$ python3 -q
>>> import numpy as np
>>> np.set_printoptions(precision=4, suppress=True, linewidth=120)
>>> rng = np.random.default_rng(7270)
>>> m1 = (rng.random((9, 9)) < 0.3) + np.eye(9)
>>> m1 /= m1.sum(axis=1, keepdims=True)
>>> m1
array([[0.4   , 0.2   , 0.    , 0.    , 0.    , 0.2   , 0.    , 0.    , 0.2   ],
       [0.    , 0.5   , 0.    , 0.    , 0.25  , 0.    , 0.25  , 0.    , 0.    ],
       [0.25  , 0.    , 0.25  , 0.    , 0.    , 0.25  , 0.    , 0.25  , 0.    ],
       [0.25  , 0.25  , 0.    , 0.25  , 0.    , 0.    , 0.    , 0.25  , 0.    ],
       [0.    , 0.    , 0.    , 0.    , 0.3333, 0.3333, 0.3333, 0.    , 0.    ],
       [0.25  , 0.25  , 0.    , 0.    , 0.25  , 0.25  , 0.    , 0.    , 0.    ],
       [0.    , 0.    , 0.25  , 0.    , 0.25  , 0.    , 0.5   , 0.    , 0.    ],
       [0.    , 0.    , 0.    , 0.3333, 0.    , 0.3333, 0.    , 0.3333, 0.    ],
       [0.    , 0.    , 0.    , 0.    , 0.3333, 0.3333, 0.    , 0.    , 0.3333]])
>>> r0 = np.array([-2, 1, -2, 1, 3, -3, 3, 2, 2])
>>> M2 = m1 + np.outer(r0, np.eye(9)[7])
>>> np.round(np.linalg.det(M2) / np.linalg.det(m1), 4), round(1 + np.linalg.solve(m1, r0)[7], 4)
(np.float64(19.0), np.float64(19.0))
>>> M = np.loadtxt("m.csv", delimiter=",")
>>> M
array([[1. , 0. , 0. ],
       [0. , 1. , 0. ],
       [0. , 0.5, 0.5]])
>>> z = rng.permutation(3)
>>> z
array([1, 0, 2])
>>> M2 = M[z][:, z]
>>> print(np.sort(np.abs(np.linalg.eigvals(M2))))
[0.5 1.  1. ]
>>> M2
array([[1. , 0. , 0. ],
       [0. , 1. , 0. ],
       [0.5, 0. , 0.5]])
>>> np.trace(M2)
np.float64(2.5)
>>> print(np.allclose(M2, M))
False
>>> np.diag(M2)
array([1. , 1. , 0.5])
>>> Q = M.astype(float).copy()
>>> for j in range(3):
...     Q[:, j] -= Q[:, :j] @ (Q[:, :j].T @ Q[:, j])
...     Q[:, j] /= np.linalg.norm(Q[:, j])
... 
>>> np.round(Q.T @ M, 4) + 0
array([[1.    , 0.    , 0.    ],
       [0.    , 1.118 , 0.2236],
       [0.    , 0.    , 0.4472]])
>>> print(Q)
[[ 1.      0.      0.    ]
 [ 0.      0.8944 -0.4472]
 [ 0.      0.4472  0.8944]]
>>> round(float(np.linalg.det(M)), 4)
0.5
>>> M @ M
array([[1.  , 0.  , 0.  ],
       [0.  , 1.  , 0.  ],
       [0.  , 0.75, 0.25]])
>>> np.sort(np.linalg.eigvals(M).real)
array([0.5, 1. , 1. ])
>>> (M != 0).astype(int)
array([[1, 0, 0],
       [0, 1, 0],
       [0, 1, 1]])
>>> print(round(np.abs(np.linalg.eigvals(M)).max(), 4))
1.0
>>> (M + M.T) / 2
array([[1.  , 0.  , 0.  ],
       [0.  , 1.  , 0.25],
       [0.  , 0.25, 0.5 ]])
>>> np.trace(M)
np.float64(2.5)
>>> print(round(float(np.linalg.det(M)), 4))
0.5
>>> data = np.loadtxt("layer6.csv", delimiter=",")
>>> data
array([[ 2.,  0.,  0.,  0.,  0.,  0.,  0.,  0.,  0.,  0.],
       [-3., -4.,  0.,  0.,  0.,  0.,  0.,  0.,  0.,  0.],
       [ 4., -5.,  1.,  0.,  0.,  0.,  0.,  0.,  0.,  0.],
       [-5.,  5.,  4.,  0.,  0.,  0.,  0.,  0.,  0.,  0.],
       [ 5., -4., -3., -4.,  5.,  0.,  0.,  0.,  0.,  0.],
       [ 5., -1.,  4., -3.,  1.,  0.,  0.,  0.,  0.,  0.],
       [ 0.,  0., -4., -2., -4., -5.,  1.,  0.,  0.,  0.],
       [-2., -1., -3.,  2.,  0., -3., -2., -2.,  0.,  0.],
       [ 2.,  0., -1., -3., -4., -2., -5., -4., -2.,  0.],
       [ 0.,  4., -5., -4.,  4.,  2.,  1.,  0.,  3.,  3.]])
>>> M2 = data / np.sqrt((data ** 2).mean(axis=1, keepdims=True))
>>> np.linalg.matrix_rank(M2) == np.linalg.matrix_rank(data)
np.True_
>>> np.linalg.norm(M2, axis=1)
array([3.1623, 3.1623, 3.1623, 3.1623, 3.1623, 3.1623, 3.1623, 3.1623, 3.1623, 3.1623])
>>> data @ data
array([[  4.,   0.,   0.,   0.,   0.,   0.,   0.,   0.,   0.,   0.],
       [  6.,  16.,   0.,   0.,   0.,   0.,   0.,   0.,   0.,   0.],
       [ 27.,  15.,   1.,   0.,   0.,   0.,   0.,   0.,   0.,   0.],
       [ -9., -40.,   4.,   0.,   0.,   0.,   0.,   0.,   0.,   0.],
       [ 55.,  -9., -34., -20.,  25.,   0.,   0.,   0.,   0.,   0.],
       [ 49., -35., -11.,  -4.,   5.,   0.,   0.,   0.,   0.,   0.],
       [-51.,  31., -24.,  29., -29.,  -5.,   1.,   0.,   0.,   0.],
       [-34.,  34.,   7.,   9.,   5.,  16.,   2.,   4.,   0.,   0.],
       [-11.,  12.,  25.,  30.,   6.,  41.,  13.,  16.,   4.,   0.],
       [ 24., -17., -47., -45.,  18.,  -5., -11., -12.,   3.,   9.]])
>>> np.allclose(data @ data.T, data.T @ data)
False
>>> round(float(np.linalg.det(data)), 4)
0.0
>>> np.trace(data)
np.float64(4.0)
>>> (data - data.T) / 2
array([[ 0. ,  1.5, -2. ,  2.5, -2.5, -2.5,  0. ,  1. , -1. ,  0. ],
       [-1.5,  0. ,  2.5, -2.5,  2. ,  0.5,  0. ,  0.5,  0. , -2. ],
       [ 2. , -2.5,  0. , -2. ,  1.5, -2. ,  2. ,  1.5,  0.5,  2.5],
       [-2.5,  2.5,  2. ,  0. ,  2. ,  1.5,  1. , -1. ,  1.5,  2. ],
       [ 2.5, -2. , -1.5, -2. ,  0. , -0.5,  2. ,  0. ,  2. , -2. ],
       [ 2.5, -0.5,  2. , -1.5,  0.5,  0. ,  2.5,  1.5,  1. , -1. ],
       [ 0. ,  0. , -2. , -1. , -2. , -2.5,  0. ,  1. ,  2.5, -0.5],
       [-1. , -0.5, -1.5,  1. ,  0. , -1.5, -1. ,  0. ,  2. ,  0. ],
       [ 1. ,  0. , -0.5, -1.5, -2. , -1. , -2.5, -2. ,  0. , -1.5],
       [ 0. ,  2. , -2.5, -2. ,  2. ,  1. ,  0.5,  0. ,  1.5,  0. ]])
>>> (data + data.T) / 2
array([[ 2. , -1.5,  2. , -2.5,  2.5,  2.5,  0. , -1. ,  1. ,  0. ],
       [-1.5, -4. , -2.5,  2.5, -2. , -0.5,  0. , -0.5,  0. ,  2. ],
       [ 2. , -2.5,  1. ,  2. , -1.5,  2. , -2. , -1.5, -0.5, -2.5],
       [-2.5,  2.5,  2. ,  0. , -2. , -1.5, -1. ,  1. , -1.5, -2. ],
       [ 2.5, -2. , -1.5, -2. ,  5. ,  0.5, -2. ,  0. , -2. ,  2. ],
       [ 2.5, -0.5,  2. , -1.5,  0.5,  0. , -2.5, -1.5, -1. ,  1. ],
       [ 0. ,  0. , -2. , -1. , -2. , -2.5,  1. , -1. , -2.5,  0.5],
       [-1. , -0.5, -1.5,  1. ,  0. , -1.5, -1. , -2. , -2. ,  0. ],
       [ 1. ,  0. , -0.5, -1.5, -2. , -1. , -2.5, -2. , -2. ,  1.5],
       [ 0. ,  2. , -2.5, -2. ,  2. ,  1. ,  0.5,  0. ,  1.5,  3. ]])
>>> np.linalg.matrix_power(data, 2)
array([[  4.,   0.,   0.,   0.,   0.,   0.,   0.,   0.,   0.,   0.],
       [  6.,  16.,   0.,   0.,   0.,   0.,   0.,   0.,   0.,   0.],
       [ 27.,  15.,   1.,   0.,   0.,   0.,   0.,   0.,   0.,   0.],
       [ -9., -40.,   4.,   0.,   0.,   0.,   0.,   0.,   0.,   0.],
       [ 55.,  -9., -34., -20.,  25.,   0.,   0.,   0.,   0.,   0.],
       [ 49., -35., -11.,  -4.,   5.,   0.,   0.,   0.,   0.,   0.],
       [-51.,  31., -24.,  29., -29.,  -5.,   1.,   0.,   0.,   0.],
       [-34.,  34.,   7.,   9.,   5.,  16.,   2.,   4.,   0.,   0.],
       [-11.,  12.,  25.,  30.,   6.,  41.,  13.,  16.,   4.,   0.],
       [ 24., -17., -47., -45.,  18.,  -5., -11., -12.,   3.,   9.]])
